In [1]: import numpy as np

In [2]: np.set_printoptions(suppress=True, linewidth=120)

In [3]: mat = np.array([[0, 2, 0, 0, 0, 0, 0],
   ...:     [0, 0, 0, 2, 0, 0, 0],
   ...:     [0, 0, 0, 0, 0, 0, 0],
   ...:     [0, 0, 0, 0, 0, 0, 2],
   ...:     [0, 0, 0, 0, 0, 0, 0],
   ...:     [0, 0, 2, 0, 0, 0, 0],
   ...:     [0, 0, 0, 0, 0, 2, 0]])

In [4]: left, sigma, vt = np.linalg.svd(mat)

In [5]: vecs = vt[:(sigma > 1e-8).sum()]

In [6]: rng = np.random.default_rng(57942)

In [7]: x0 = mat[0] + -1 * mat[6] + rng.integers(2) * np.eye(7)[3]

In [8]: x0
Out[8]: array([ 0.,  2.,  0.,  1.,  0., -2.,  0.])

In [9]: np.diag(vecs.T @ vecs)
Out[9]: array([0., 1., 1., 1., 0., 1., 1.])

In [10]: np.allclose(vecs.T @ vecs @ x0, x0)
Out[10]: True

In [11]: round(np.linalg.norm(x0 - vecs.T @ vecs @ x0), 1)
Out[11]: np.float64(0.0)

In [12]: vecs.T @ vecs
Out[12]: 
array([[0., 0., 0., 0., 0., 0., 0.],
       [0., 1., 0., 0., 0., 0., 0.],
       [0., 0., 1., 0., 0., 0., 0.],
       [0., 0., 0., 1., 0., 0., 0.],
       [0., 0., 0., 0., 0., 0., 0.],
       [0., 0., 0., 0., 0., 1., 0.],
       [0., 0., 0., 0., 0., 0., 1.]])

In [13]: left, sigma, vt = np.linalg.svd(mat)

In [14]: sigma
Out[14]: array([2., 2., 2., 2., 2., 0., 0.])

In [15]: A2 = left[:, :5] @ np.diag(sigma[:5]) @ vt[:5]

In [16]: round(np.linalg.norm(mat - A2, 2), 1), sigma[5]
Out[16]: (np.float64(0.0), np.float64(0.0))

In [17]: np.linalg.cond(mat) > 100
Out[17]: np.True_

In [18]: np.argsort(-np.linalg.norm(mat, axis=0).round(6), kind="stable")[:3]
Out[18]: array([1, 2, 3])

In [19]: np.round(np.sort(np.linalg.eigvals(mat).real), 1)
Out[19]: array([0., 0., 0., 0., 0., 0., 0.])

In [20]: mat @ mat
Out[20]: 
array([[0, 0, 0, 4, 0, 0, 0],
       [0, 0, 0, 0, 0, 0, 4],
       [0, 0, 0, 0, 0, 0, 0],
       [0, 0, 0, 0, 0, 4, 0],
       [0, 0, 0, 0, 0, 0, 0],
       [0, 0, 0, 0, 0, 0, 0],
       [0, 0, 4, 0, 0, 0, 0]])

In [21]: np.flatnonzero(np.linalg.matrix_power((mat != 0) + (mat.T != 0) + np.eye(7), 7)[0])
Out[21]: array([0, 1, 2, 3, 5, 6])

In [22]: u = np.array([0, 1, 0])

In [23]: np.polyval(u, mat[1])
Out[23]: array([0, 0, 0, 2, 0, 0, 0])

In [24]: np.correlate(mat[1], mat[0], "full")
Out[24]: array([0, 0, 0, 0, 0, 0, 0, 0, 4, 0, 0, 0, 0])

In [25]: np.array([np.convolve(row, u, "same") for row in mat])
Out[25]: 
array([[0, 2, 0, 0, 0, 0, 0],
       [0, 0, 0, 2, 0, 0, 0],
       [0, 0, 0, 0, 0, 0, 0],
       [0, 0, 0, 0, 0, 0, 2],
       [0, 0, 0, 0, 0, 0, 0],
       [0, 0, 2, 0, 0, 0, 0],
       [0, 0, 0, 0, 0, 2, 0]])
